>>> import numpy as np
>>> import numpy.linalg as la
>>> np.set_printoptions(precision=3, suppress=True, linewidth=100)
>>> feats = np.array([[0, 2, 0, -4],
...     [12, 3, 3, 3],
...     [-16, -2, -4, 2],
...     [16, 3, 4, 1],
...     [20, 5, 5, -4],
...     [12, -4, 3, 0],
...     [-20, 5, -5, -3],
...     [-16, 2, -4, -5],
...     [12, 0, 3, 5],
...     [12, -4, 3, -2],
...     [-12, 5, -3, 2]])
>>> D = la.norm(feats[:, None] - feats[None], axis=-1)
>>> np.flatnonzero(D[10] < D.mean() / 2)
array([ 2,  7, 10])
>>> D[:5, :5]
array([[ 0.   , 14.248, 18.   , 17.263, 20.833],
       [14.248,  0.   , 29.309,  4.583, 11.   ],
       [18.   , 29.309,  0.   , 33.377, 38.236],
       [17.263,  4.583, 33.377,  0.   ,  6.782],
       [20.833, 11.   , 38.236,  6.782,  0.   ]])
>>> D.mean(axis=1).argmax()
np.int64(6)
>>> D[10]
array([14.071, 24.839,  8.124, 28.948, 33.526, 26.401,  9.644,  8.66 , 25.417, 26.627,  0.   ])
>>> np.argsort(-la.norm(feats, axis=0).round(6), kind="stable")[:3]
array([0, 2, 1])
>>> la.matrix_rank(feats, rtol=0.1)
np.int64(3)
>>> [round(float(x), 3) for x in la.svd(feats, compute_uv=False)[:3]]
[49.369, 12.204, 9.733]
>>> X = np.loadtxt("arr.csv", delimiter=",")
>>> X.round(3) + 0
array([[  1.675,  19.244, -40.713,   9.772,  13.322,   0.099, -15.346,  11.347, -15.296,  -5.774,
         25.218],
       [  1.583,  19.029, -40.346,   9.706,  13.13 ,   0.127, -15.161,  11.162, -15.097,  -5.709,
         24.995],
       [  1.295,  18.343, -39.175,   9.496,  12.52 ,   0.214, -14.573,  10.577, -14.463,  -5.506,
         24.284],
       [ -2.164,   8.579, -21.98 ,   6.131,   4.375,   1.11 ,  -6.625,   2.856,  -5.894,  -2.714,
         13.866],
       [ -2.854,   5.384, -15.97 ,   4.777,   2.054,   1.185,  -4.27 ,   0.738,  -3.369,  -1.862,
         10.232],
       [ -3.057,   3.249, -11.694,   3.721,   0.686,   1.116,  -2.804,  -0.451,  -1.823,  -1.314,
          7.641],
       [ -2.956,   1.704,  -8.326,   2.811,  -0.144,   0.96 ,  -1.817,  -1.105,  -0.818,  -0.926,
          5.587],
       [ -2.879,   1.343,  -7.475,   2.566,  -0.305,   0.903,  -1.596,  -1.215,  -0.605,  -0.835,
          5.065],
       [ -2.828,   1.159,  -7.026,   2.434,  -0.381,   0.869,  -1.486,  -1.263,  -0.5  ,  -0.789,
          4.789],
       [ -2.806,   1.089,  -6.852,   2.383,  -0.409,   0.855,  -1.444,  -1.279,  -0.461,  -0.771,
          4.682],
       [ -2.76 ,   0.955,  -6.514,   2.281,  -0.459,   0.827,  -1.364,  -1.306,  -0.388,  -0.737,
          4.472],
       [ -2.617,   0.624,  -5.638,   2.012,  -0.568,   0.747,  -1.169,  -1.352,  -0.216,  -0.651,
          3.928],
       [ -2.531,   0.468,  -5.2  ,   1.874,  -0.61 ,   0.703,  -1.077,  -1.359,  -0.14 ,  -0.609,
          3.654],
       [ -2.516,   0.444,  -5.13 ,   1.852,  -0.615,   0.695,  -1.063,  -1.36 ,  -0.129,  -0.603,
          3.611],
       [ -1.95 ,  -0.145,  -3.132,   1.182,  -0.66 ,   0.449,  -0.704,  -1.218,   0.101,  -0.421,
          2.335],
       [ -1.074,  -0.369,  -1.325,   0.509,  -0.417,   0.165,  -0.424,  -0.73 ,   0.104,  -0.246,
          1.099],
       [ -0.762,  -0.328,  -0.872,   0.331,  -0.295,   0.092,  -0.335,  -0.523,   0.068,  -0.187,
          0.757],
       [ -0.379,  -0.205,  -0.401,   0.146,  -0.141,   0.026,  -0.199,  -0.259,   0.023,  -0.106,
          0.371],
       [ -0.125,  -0.078,  -0.127,   0.044,  -0.044,   0.003,  -0.076,  -0.084,   0.003,  -0.039,
          0.124],
       [ -0.087,  -0.055,  -0.088,   0.03 ,  -0.03 ,   0.002,  -0.054,  -0.058,   0.002,  -0.028,
          0.086],
       [ -0.019,  -0.013,  -0.019,   0.006,  -0.006,   0.   ,  -0.013,  -0.013,   0.   ,  -0.006,
          0.019],
       [  0.072,   0.05 ,   0.071,  -0.023,   0.023,   0.001,   0.05 ,   0.047,   0.001,   0.025,
         -0.072],
       [  0.416,   0.358,   0.411,  -0.108,   0.096,   0.054,   0.402,   0.254,   0.062,   0.187,
         -0.457],
       [  0.467,   0.417,   0.464,  -0.116,   0.098,   0.072,   0.481,   0.279,   0.084,   0.221,
         -0.524],
       [  0.568,   0.554,   0.578,  -0.125,   0.086,   0.123,   0.674,   0.321,   0.149,   0.303,
         -0.675],
       [  0.578,   0.569,   0.59 ,  -0.125,   0.083,   0.13 ,   0.696,   0.324,   0.157,   0.312,
         -0.691],
       [  0.607,   0.615,   0.626,  -0.125,   0.073,   0.15 ,   0.768,   0.331,   0.185,   0.342,
         -0.742],
       [  0.761,   1.073,   0.975,  -0.06 ,  -0.18 ,   0.451,   1.658,   0.251,   0.611,   0.696,
         -1.266],
       [  0.752,   1.241,   1.117,  -0.003,  -0.364,   0.616,   2.1  ,   0.133,   0.861,   0.866,
         -1.488],
       [  0.699,   1.4  ,   1.271,   0.069,  -0.602,   0.809,   2.603,  -0.04 ,   1.163,   1.055,
         -1.725],
       [  0.497,   1.648,   1.583,   0.237,  -1.163,   1.222,   3.647,  -0.487,   1.839,   1.441,
         -2.188],
       [  0.338,   1.752,   1.767,   0.341,  -1.52 ,   1.467,   4.255,  -0.788,   2.253,   1.662,
         -2.447],
       [ -0.035,   1.895,   2.142,   0.55 ,  -2.27 ,   1.954,   5.452,  -1.439,   3.101,   2.094,
         -2.949],
       [ -0.339,   1.956,   2.422,   0.701,  -2.835,   2.305,   6.31 ,  -1.943,   3.728,   2.401,
         -3.304],
       [ -1.628,   1.972,   3.533,   1.259,  -5.058,   3.607,   9.474,  -3.976,   6.14 ,   3.519,
         -4.608],
       [ -1.712,   1.965,   3.604,   1.293,  -5.198,   3.686,   9.666,  -4.106,   6.29 ,   3.586,
         -4.687],
       [ -2.371,   1.884,   4.158,   1.545,  -6.276,   4.286,  11.122,  -5.112,   7.439,   4.095,
         -5.29 ],
       [ -4.548,   1.416,   5.991,   2.306,  -9.726,   6.131,  15.612,  -8.374,  11.078,   5.655,
         -7.175],
       [ -6.964,   0.678,   8.06 ,   3.064, -13.452,   8.04 ,  20.279, -11.939,  14.964,   7.264,
         -9.175],
       [ -7.606,   0.456,   8.617,   3.256, -14.432,   8.531,  21.486, -12.882,  15.982,   7.679,
         -9.698],
       [-16.245,  -3.165,  16.374,   5.571, -27.395,  14.783,  36.962, -25.458,  29.333,  12.967,
        -16.608]])
>>> round(la.norm(X, 2) / la.norm(X), 3)
np.float64(0.899)
>>> la.cond(X) > 100
np.True_
>>> [round(float(x), 3) for x in la.svd(X, compute_uv=False)[:3]]
[133.654, 62.646, 17.137]
>>> np.round(np.trace(la.pinv(X) @ X), 3)
np.float64(3.0)
>>> la.lstsq(X[:-1].T, X[-1])[2]
np.int32(3)
>>> np.unique(X.round(6), axis=0).shape
(41, 11)
>>> rng = np.random.default_rng(93204)
>>> arr = np.eye(12, dtype=int)[rng.permutation(12)] * np.array([0, 2, 3, 2, 2, 1, 3, 3, 0, 2, 3, 2])
>>> arr
array([[0, 0, 0, 0, 0, 0, 0, 3, 0, 0, 0, 0],
       [0, 0, 0, 0, 0, 0, 3, 0, 0, 0, 0, 0],
       [0, 0, 0, 0, 0, 1, 0, 0, 0, 0, 0, 0],
       [0, 0, 0, 0, 0, 0, 0, 0, 0, 2, 0, 0],
       [0, 0, 0, 0, 2, 0, 0, 0, 0, 0, 0, 0],
       [0, 0, 0, 0, 0, 0, 0, 0, 0, 0, 0, 0],
       [0, 0, 3, 0, 0, 0, 0, 0, 0, 0, 0, 0],
       [0, 0, 0, 0, 0, 0, 0, 0, 0, 0, 3, 0],
       [0, 0, 0, 0, 0, 0, 0, 0, 0, 0, 0, 2],
       [0, 0, 0, 0, 0, 0, 0, 0, 0, 0, 0, 0],
       [0, 2, 0, 0, 0, 0, 0, 0, 0, 0, 0, 0],
       [0, 0, 0, 2, 0, 0, 0, 0, 0, 0, 0, 0]])
>>> np.abs(np.diag(la.qr(arr)[1])) > 1e-9
array([False,  True,  True,  True,  True,  True,  True, False, False,  True, False, False])
>>> arr @ la.pinv(arr) @ arr
array([[0., 0., 0., 0., 0., 0., 0., 3., 0., 0., 0., 0.],
       [0., 0., 0., 0., 0., 0., 3., 0., 0., 0., 0., 0.],
       [0., 0., 0., 0., 0., 1., 0., 0., 0., 0., 0., 0.],
       [0., 0., 0., 0., 0., 0., 0., 0., 0., 2., 0., 0.],
       [0., 0., 0., 0., 2., 0., 0., 0., 0., 0., 0., 0.],
       [0., 0., 0., 0., 0., 0., 0., 0., 0., 0., 0., 0.],
       [0., 0., 3., 0., 0., 0., 0., 0., 0., 0., 0., 0.],
       [0., 0., 0., 0., 0., 0., 0., 0., 0., 0., 3., 0.],
       [0., 0., 0., 0., 0., 0., 0., 0., 0., 0., 0., 2.],
       [0., 0., 0., 0., 0., 0., 0., 0., 0., 0., 0., 0.],
       [0., 2., 0., 0., 0., 0., 0., 0., 0., 0., 0., 0.],
       [0., 0., 0., 2., 0., 0., 0., 0., 0., 0., 0., 0.]])
>>> la.lstsq(arr[:-1].T, arr[-1])[2]
np.int32(9)
>>> np.allclose(arr[:-1].T @ la.lstsq(arr[:-1].T, arr[-1])[0], arr[-1])
False
>>> F = np.loadtxt("m.csv", delimiter=",")
>>> F
array([[ 0.607, -1.23 , -0.998, -0.186,  0.79 ,  0.49 ,  0.68 ,  0.767],
       [ 0.262, -0.072, -0.907, -1.334,  0.762,  0.779,  0.969,  0.774],
       [ 0.75 ,  0.48 , -0.369, -0.37 , -0.989,  0.355,  0.709,  0.083],
       [ 0.057, -0.594,  0.356,  0.316, -0.211,  0.793, -1.289,  0.896]])
>>> T = np.stack([F, 3 * F, F[::-1]])
>>> la.norm(T, axis=(1, 2))
array([ 4.078, 12.233,  4.078])
>>> T.shape
(3, 4, 8)
>>> la.matrix_rank(T)
array([4, 4, 4])
>>> (T @ F.T).shape
(3, 4, 4)
>>> r0, g = F[2], F[3]
>>> np.round(r0 @ g, 3)
np.float64(-0.84)
>>> round(float(r0 @ r0), 3)
2.68
>>> p = (r0 @ g) / (r0 @ r0) * r0
>>> g - p
array([ 0.292, -0.444,  0.24 ,  0.2  , -0.521,  0.904, -1.067,  0.922])
>>> round((g - p) @ r0, 3)
np.float64(-0.0)
>>> la.matrix_rank(np.outer(r0, g))
np.int64(1)
>>> p
array([-0.235, -0.15 ,  0.116,  0.116,  0.31 , -0.111, -0.222, -0.026])
